% python3 -q
>>> import numpy as np
>>> from numpy import linalg as LA
>>> np.set_printoptions(precision=3, suppress=True, linewidth=120, legacy="1.25")
>>> E = np.load("dump.npy")
>>> print(E)
[[ 0 -2  1  2  1  2 -2  2  0 -1  0 -1]
 [ 1  0 -2  2  0  0 -1 -2 -2  2  0 -1]
 [ 0 -1 -2 -1  0  0  0  2  1 -2 -1  0]
 [ 0 -2 -1  1  0  0 -1  0  1 -1  1 -1]
 [ 0 -2 -1  1  0  0 -1  0  1 -1  1 -1]
 [ 1 -2 -1  0  2 -2  1  2  2 -1  1 -2]]
>>> x0 = np.array([-5, 4, -3, -5, -4, 0, 1, -1, 4, 4, -4, -1])
>>> print(E @ x0)
[-32  -7   5 -14 -14 -17]
>>> print(np.einsum("ij,j->i", E, x0))
[-32  -7   5 -14 -14 -17]
>>> print(np.abs(np.diag(LA.qr(E)[1])) > 1e-9)
[ True  True  True  True  True False]
>>> print(np.allclose(E[:-1].T @ LA.lstsq(E[:-1].T, E[-1])[0], E[-1]))
False
>>> print(np.round(LA.norm(E, 2) / LA.norm(E), 3))
0.682
>>> print(np.argsort(-LA.norm(E, axis=0).round(6), kind="stable")[:3])
[1 7 2]
>>> w1 = np.array([[0, 3, 2, 1, 3],
...     [0, 0, 0, 1, 1],
...     [3, 2, 0, 0, 0],
...     [1, 2, 1, 2, 3],
...     [2, 1, 2, 0, 2],
...     [2, 1, 3, 0, 1],
...     [2, 3, 0, 2, 1],
...     [3, 0, 0, 3, 1],
...     [1, 2, 1, 0, 2],
...     [0, 2, 1, 3, 3],
...     [2, 3, 2, 1, 1],
...     [3, 3, 1, 1, 0]])
>>> beta = np.array([6, 8, 8, -6, 7])
>>> H = np.maximum(E @ w1 + beta, 0)
>>> print((H > 0).mean(axis=0))
[0.833 0.833 1.    0.    0.833]
>>> W2 = np.array([[0, 1, 2], [2, 1, 2], [0, 1, 1], [1, 1, 2], [1, 0, 2]])
>>> print(H @ W2)
[[24 38 84]
 [25 16 51]
 [ 0  8 12]
 [17 17 38]
 [17 17 38]
 [37 29 79]]
>>> print(w1 @ W2)
[[10  6 16]
 [ 2  1  4]
 [ 4  5 10]
 [ 9  6 17]
 [ 4  5 12]
 [ 3  6 11]
 [ 9  7 16]
 [ 4  6 14]
 [ 6  4 11]
 [10  6 17]
 [ 8  8 16]
 [ 7  8 15]]
>>> other = np.array([[-4, 0, -3, -2, -3, 7, -5],
...     [-9, 0, -8, 9, -7, -4, -6],
...     [6, -2, 2, 1, 4, 8, 0],
...     [6, -7, 0, 6, 6, -1, 6],
...     [3, -8, -1, 6, 6, 2, 7],
...     [-3, -7, -3, 7, -3, 3, 9],
...     [-3, -9, 4, 4, 5, 6, -5]])
>>> J = other - other.T
>>> print(J)
[[  0   9  -9  -8  -6  10  -2]
 [ -9   0  -6  16   1   3   3]
 [  9   6   0   1   5  11  -4]
 [  8 -16  -1   0   0  -8   2]
 [  6  -1  -5   0   0   5   2]
 [-10  -3 -11   8  -5   0   3]
 [  2  -3   4  -2  -2  -3   0]]
>>> # rows and columns are dependent
>>> Uu, sig, VT = LA.svd(J)
>>> V = VT[:(sig > 1e-8).sum()]
>>> rng = np.random.default_rng(150)
>>> x0 = J[0] + -1 * J[5] + rng.integers(2) * np.eye(7)[4]
>>> print(x0)
[ 10.  12.   2. -16.   0.  10.  -5.]
>>> print(np.allclose(V.T @ V @ x0, x0))
False
>>> print(np.diag(V.T @ V))
[0.822 0.743 0.943 0.912 0.95  0.647 0.984]
>>> A = np.loadtxt("mat.csv", delimiter=",")
>>> print(A)
[[0.143 0.071 0.071 0.143 0.143 0.143 0.071 0.143 0.071]
 [0.    0.25  0.125 0.    0.125 0.25  0.    0.125 0.125]
 [0.    0.143 0.286 0.286 0.    0.    0.143 0.143 0.   ]
 [0.083 0.083 0.167 0.25  0.    0.083 0.167 0.    0.167]
 [0.    0.2   0.    0.1   0.2   0.1   0.2   0.    0.2  ]
 [0.    0.154 0.    0.154 0.077 0.231 0.154 0.154 0.077]
 [0.154 0.077 0.154 0.154 0.    0.077 0.231 0.154 0.   ]
 [0.167 0.167 0.083 0.083 0.    0.167 0.083 0.083 0.167]
 [0.2   0.1   0.1   0.    0.1   0.    0.2   0.1   0.2  ]]
>>> # rows sum to 1
>>> labels = rng.permutation(9)
>>> print(labels)
[6 4 5 3 2 0 1 7 8]
>>> other = A[labels][:, labels]
>>> print(np.sort(np.abs(LA.eigvals(other))))
[0.104 0.104 0.148 0.148 0.168 0.168 0.219 0.376 1.   ]
>>> print(other)
[[0.231 0.    0.077 0.154 0.154 0.154 0.077 0.154 0.   ]
 [0.2   0.2   0.1   0.1   0.    0.    0.2   0.    0.2  ]
 [0.154 0.077 0.231 0.154 0.    0.    0.154 0.154 0.077]
 [0.167 0.    0.083 0.25  0.167 0.083 0.083 0.    0.167]
 [0.143 0.    0.    0.286 0.286 0.    0.143 0.143 0.   ]
 [0.071 0.143 0.143 0.143 0.071 0.143 0.071 0.143 0.071]
 [0.    0.125 0.25  0.    0.125 0.    0.25  0.125 0.125]
 [0.083 0.    0.167 0.083 0.083 0.167 0.167 0.083 0.167]
 [0.2   0.1   0.    0.    0.1   0.2   0.1   0.1   0.2  ]]
>>> print(round(float(LA.det(other)), 3), round(float(LA.det(A[labels])), 3))
0.0 -0.0
>>> print(np.allclose(other, A))
False
>>> x0 = np.array([3, 1, 2, 3, 3, 2, 0, 2, 1])
>>> a = np.maximum(A @ x0, 0)
>>> print(np.flatnonzero(a > 1e-9))
[0 1 2 3 4 5 6 7 8]
>>> print(np.maximum(A @ x0, 0) - np.maximum(-A @ x0, 0))
[2.143 1.75  1.857 1.75  1.5   1.692 1.769 1.75  1.6  ]
>>> X = np.array([[2, 0, 2, 0], [-1, -2, -1, -2], [2, 0, 2, 0], [-1, -2, -1, -2]])
>>> # row 2 repeats row 0
>>> u = np.array([1, 2, 2])
>>> print(np.convolve(X[3], u))
[-1 -4 -7 -8 -6 -4]
>>> print(np.cross(X[3, :3], X[0, :3]))
[-4  0  4]
>>> print(np.correlate(X[3], X[0], "full"))
[ 0 -2 -4 -4 -8 -2 -4]
>>> print(np.polyval(u, X[3]))
[1 2 1 2]
>>> print(np.array([np.convolve(row, u, "same") for row in X]))
[[ 4  6  4  4]
 [-4 -7 -8 -6]
 [ 4  6  4  4]
 [-4 -7 -8 -6]]
>>> Uu, sig, VT = LA.svd(X)
>>> print(sig.round(3) + 0)
[5.123 3.123 0.    0.   ]
>>> other = Uu[:, :2] @ np.diag(sig[:2]) @ VT[:2]
>>> print(other.round(3) + 0)
[[ 2.  0.  2.  0.]
 [-1. -2. -1. -2.]
 [ 2.  0.  2.  0.]
 [-1. -2. -1. -2.]]
>>> print(LA.matrix_rank(other))
2
>>> print(round(float(np.abs(X - other).max()), 3))
0.0
>>> print(LA.cond(X) > 100)
True
>>> print(round(float(LA.norm(X, 2) / LA.norm(X)), 3))
0.854
>>> print(np.argsort(-LA.norm(X, axis=0).round(6), kind="stable")[:3])
[0 2 1]
>>> x0 = np.array([6, -9, 5, 6, -8, 2, -8, 2, -9])
>>> rhs = A @ x0
>>> beta, lr = np.zeros(9), 1 / LA.norm(A, 2) ** 2
>>> for i in range(20):
...     beta -= lr * A.T @ (A @ beta - rhs)
...     if i % 5 == 0: print(i, round(LA.norm(A @ beta - rhs), 3))
... 
0 5.39
5 2.913
10 1.921
15 1.422
>>> print(beta)
[ 2.765 -6.439  4.488  4.197 -8.159 -1.083 -4.963  2.86  -8.434]
>>> P = np.triu(np.array([[4, 2, 3, 0], [0, 5, 5, 4], [0, 3, 5, 4], [0, 1, 5, 1]]), 1) + np.eye(4)
>>> other = P @ X @ LA.inv(P)
>>> print(LA.matrix_rank(other))
2
>>> print(np.trace(other), np.trace(X))
0.0 0
>>> print(other)
[[   6.  -16.   68. -212.]
 [   5.  -20.   90. -290.]
 [  -2.   -4.   24.  -88.]
 [  -1.    0.    2.  -10.]]
>>> print(np.round(np.poly(other), 3) + 0)
[  1.   0. -16.   0.   0.]
>>> feats = np.load("w.npy")
>>> print(feats)
[[ 5.471 -4.932 -4.848  0.594  1.017 -4.005 -6.971  3.067]
 [ 5.543 -4.029 -2.378  1.239 -1.493 -5.406 -5.883  1.086]
 [ 6.115 -5.96  -1.23  -0.255  0.602 -7.235 -6.404  3.172]
 [ 5.837 -7.099 -3.772 -0.241 -0.526 -4.892 -7.424  3.2  ]
 [ 7.309 -6.621 -2.577  0.155  1.315 -7.115 -5.308  3.131]
 [ 5.969 -7.045 -3.778  0.98   0.029 -5.931 -6.716  3.143]
 [ 6.853 -5.838 -2.561 -0.177  0.07  -6.726 -6.488  3.349]
 [ 6.693 -7.575 -3.637 -1.744  0.691 -5.788 -5.187  2.365]
 [ 4.954 -5.862 -2.719 -0.621  0.196 -6.796 -5.28   2.019]
 [ 5.622 -9.347 -2.308  0.136  2.047 -6.315 -5.474  4.257]
 [ 6.293 -7.463 -3.29   0.558  0.96  -5.331 -6.219  2.084]
 [ 7.053 -7.012 -3.869  1.931 -0.002 -5.602 -6.726  2.279]
 [ 6.34  -6.458 -2.769  0.504 -0.49  -7.591 -4.341  4.052]
 [ 5.045 -6.759 -1.388  0.771 -1.633 -6.828 -5.905  5.562]
 [ 4.659 -7.593 -4.632 -0.168 -0.305 -4.994 -5.865  2.606]
 [ 5.662 -7.608 -5.407  1.147  0.992 -6.665 -3.756  3.885]
 [ 5.225 -5.888 -2.855  0.761 -0.198 -5.95  -7.077  3.966]
 [ 6.086 -6.934 -2.773  1.696  1.016 -7.609 -4.881  2.565]
 [ 6.504 -6.469 -2.008  0.689 -1.549 -4.572 -3.936  2.056]
 [ 4.457 -6.263 -3.756 -2.844  0.175 -6.633 -6.259  1.697]
 [ 5.575 -5.816 -4.585 -0.909  0.967 -5.082 -3.314  2.539]
 [ 5.809 -6.822 -2.073  0.673  1.202 -6.768 -3.854  3.414]
 [ 4.971 -4.482 -4.602  1.053  0.571 -5.853 -6.919  3.143]
 [ 5.039 -5.614 -1.074 -0.279 -1.21  -7.67  -7.218  2.25 ]
 [ 7.185 -4.815 -4.348  0.146 -1.393 -7.431 -6.933  2.694]
 [ 6.541 -7.    -3.346 -1.543  0.867 -5.957 -6.222  2.621]
 [ 5.851 -7.089 -1.807 -0.37  -0.645 -4.307 -4.769  2.814]
 [ 4.466 -7.798 -2.187  2.691 -0.915 -5.963 -7.176  2.58 ]
 [ 8.593 -4.901 -1.738 -1.548 -0.752 -5.536 -5.472  1.048]
 [ 6.787 -5.462 -2.983 -0.657  3.106 -6.866 -5.483  3.272]
 [ 6.474 -6.768 -2.737  0.681  0.749 -4.337 -6.828  2.823]
 [ 6.068 -6.388 -2.94   1.226  0.314 -4.706 -5.565  2.291]
 [ 5.47  -7.339 -3.591 -0.531 -0.143 -6.361 -4.765  1.097]
 [ 6.562 -6.868 -2.213 -0.343 -0.254 -5.503 -8.411  2.753]
 [ 6.867 -5.673 -2.187 -0.028 -1.253 -6.001 -7.65   3.467]
 [ 6.667 -7.345 -2.554 -1.501 -2.344 -6.33  -6.812  3.219]
 [ 5.784 -5.779 -4.601 -0.362  1.272 -6.221 -5.118  4.457]
 [ 7.335 -4.846 -3.651 -1.541  0.679 -4.883 -5.046  0.542]
 [ 4.89  -6.13  -2.421 -1.201  0.084 -4.542 -5.713  3.969]
 [ 3.457 -5.687 -1.88   0.145 -1.706 -4.537 -6.656  2.371]
 [ 6.209 -7.294 -3.592 -0.808 -0.467 -4.142 -6.004  4.059]
 [ 6.707 -6.153 -2.814  0.329  0.013 -6.799 -6.172  3.116]
 [ 6.651 -5.248 -1.382  0.187 -0.922 -7.958 -6.639  2.391]
 [ 6.914 -8.627 -2.801  0.927 -0.374 -7.171 -7.142  3.731]
 [ 6.989 -5.531 -1.347  1.675  0.857 -6.167 -5.893  2.044]]
>>> W2 = feats[[36, 23]].astype(float)
>>> for _ in range(6):
...     labels = LA.norm(feats[:, None] - W2, axis=-1).argmin(axis=1)
...     W2 = np.array([feats[labels == j].mean(axis=0) for j in range(2)])
... 
>>> print(labels)
[0 1 1 0 0 0 1 0 0 0 0 0 1 1 0 0 1 0 1 0 0 0 0 1 1 0 0 1 1 0 0 0 0 1 1 1 0 0 0 1 0 1 1 1 1]
>>> print(np.abs(W2[1] - W2[0]).argmax())
4
>>> data = np.loadtxt("x.csv", delimiter=",")
>>> print(data)
[[ -2.  -5.   3.   3.  -1.   1.]
 [ -2.  -3.   6.   7.   0.   6.]
 [  3.  -1.   5.   3.  -3.   2.]
 [  8.  -5.   2.   3.  -1.   5.]
 [  5.  -8.   6.   1.   4.   9.]
 [  5. -12.   1.  -1.   7.   4.]
 [ 10. -15.   1.  -5.   7.   9.]
 [  9. -16.   6.  -5.  12.   6.]
 [  5. -13.   2.  -2.  13.   5.]
 [  1.  -8.  -3.   1.  16.  10.]
 [  2.  -6.   0.  -3.  16.  13.]
 [  3.  -8.   0.   2.  19.   8.]
 [  4. -11.   1.   6.  19.  13.]
 [  4.  -8.  -3.  10.  14.   8.]
 [  7.  -8.  -7.   6.  10.  10.]
 [  4.  -6.  -8.   2.   7.   9.]
 [  2.  -8.  -4.   5.   9.   9.]
 [  5. -10.  -8.   9.   5.   9.]
 [  5.  -5.  -8.  10.   0.  12.]
 [  3.  -9. -12.   5.  -2.   8.]
 [  6.  -9. -10.   5.   1.  13.]
 [  1.  -9.  -8.   4.   3.  16.]
 [  6. -14.  -7.   9.   2.  13.]
 [  9. -18.  -3.   8.   7.  11.]
 [ 14. -17.  -1.   4.   3.  11.]
 [ 10. -21.  -5.   5.   6.  10.]
 [ 11. -21.  -9.   1.   4.   6.]
 [  9. -20. -12.  -2.   5.   6.]
 [  9. -19.  -9.  -7.   2.   8.]
 [ 11. -17. -14.  -4.   6.   6.]
 [ 14. -12. -12.  -8.   4.  10.]
 [ 17. -10. -12.  -5.   4.  11.]
 [ 16.  -7.  -7.  -7.  -1.   8.]
 [ 15.  -2. -12. -12.   3.   6.]
 [ 11.   2. -16. -17.   1.  10.]
 [ 14.   1. -17. -12.   5.  13.]
 [ 17.   0. -15. -12.   1.  15.]
 [ 20.   3. -12. -13.  -3.  16.]
 [ 17.   4. -10. -15.  -2.  19.]
 [ 12.   0. -15. -19.  -7.  21.]
 [  7.   1. -13. -15.  -6.  20.]]
>>> Xs = (data - data.mean(axis=0)) / data.std(axis=0)
>>> print(Xs.std(axis=0))
[1. 1. 1. 1. 1. 1.]
>>> print(np.argwhere(np.abs(Xs) > 2))
[[ 0  5]
 [11  4]
 [12  4]
 [37  0]
 [38  5]
 [39  3]
 [39  5]
 [40  5]]
>>> beta = LA.lstsq(np.delete(Xs, 3, axis=1), Xs[:, 3])[0]
>>> print(round(float(1 - np.var(Xs[:, 3] - np.delete(Xs, 3, axis=1) @ beta)), 3))
0.594
>>> print(beta)
[-0.548 -0.383  0.126 -0.019 -0.002]
>>> d = LA.norm(data[:, None] - data[None], axis=-1)
>>> print(np.unravel_index(d.round(6).argmax(), d.shape))
(12, 39)
>>> print(d[25].round(6).argsort(kind="stable")[:4])
[25 23 26 24]
>>> Xs = data - data.mean(axis=0)
>>> V = LA.svd(Xs)[2][:2]
>>> other = Xs - Xs @ V.T @ V
>>> print((Xs @ V.T).std(axis=0))
[11.308  6.431]
>>> print(LA.norm(other, axis=1).round(6).argmax())
7
>>> print(np.diag(V.T @ V))
[0.283 0.749 0.343 0.401 0.172 0.052]
>>> F = np.loadtxt("m.csv", delimiter=",")
>>> print(F)
[[-2.  0. -2.  0. -1. -1.  0.  0.  0.  0.  0.  0. -1.]
 [ 0.  2.  0. -2.  0.  0.  3.  1.  3.  0.  2.  1.  0.]
 [ 2.  0.  1.  0.  2.  0.  0.  0.  0.  0.  0.  0.  0.]
 [ 0. -2.  0. -2.  0.  0.  3. -2.  3.  3.  0. -2.  0.]
 [ 0.  0.  1.  0.  2. -2.  0.  0.  0.  0.  0.  0. -3.]
 [ 3.  0.  3.  0.  1. -2.  0.  0.  0.  0.  0.  0.  3.]
 [ 0.  1.  0.  3.  0.  0. -1. -1.  2. -1.  3.  0.  0.]
 [ 0. -1.  0. -3.  0.  0.  2.  3. -3. -1. -1. -2.  0.]
 [ 0.  3.  0. -3.  0.  0.  0. -2.  2. -2.  3.  1.  0.]
 [ 0.  2.  0.  3.  0.  0.  2.  2. -3. -1. -1.  2.  0.]
 [ 0. -1.  0.  1.  0.  0. -3.  2.  2. -2. -1. -2.  0.]
 [ 0.  2.  0. -3.  0.  0. -3.  0. -3.  3.  3.  3.  0.]
 [-1.  0.  3.  0.  0. -3.  0.  0.  0.  0.  0.  0.  2.]]
>>> labels = rng.permutation(13)
>>> print(labels)
[ 3 10  8  0 11  1  4  9 12  7  6  5  2]
>>> other = F[labels][:, labels]
>>> print(np.diag(other))
[-2. -1.  2. -2.  3.  2.  2. -1.  2.  3. -1. -2.  1.]
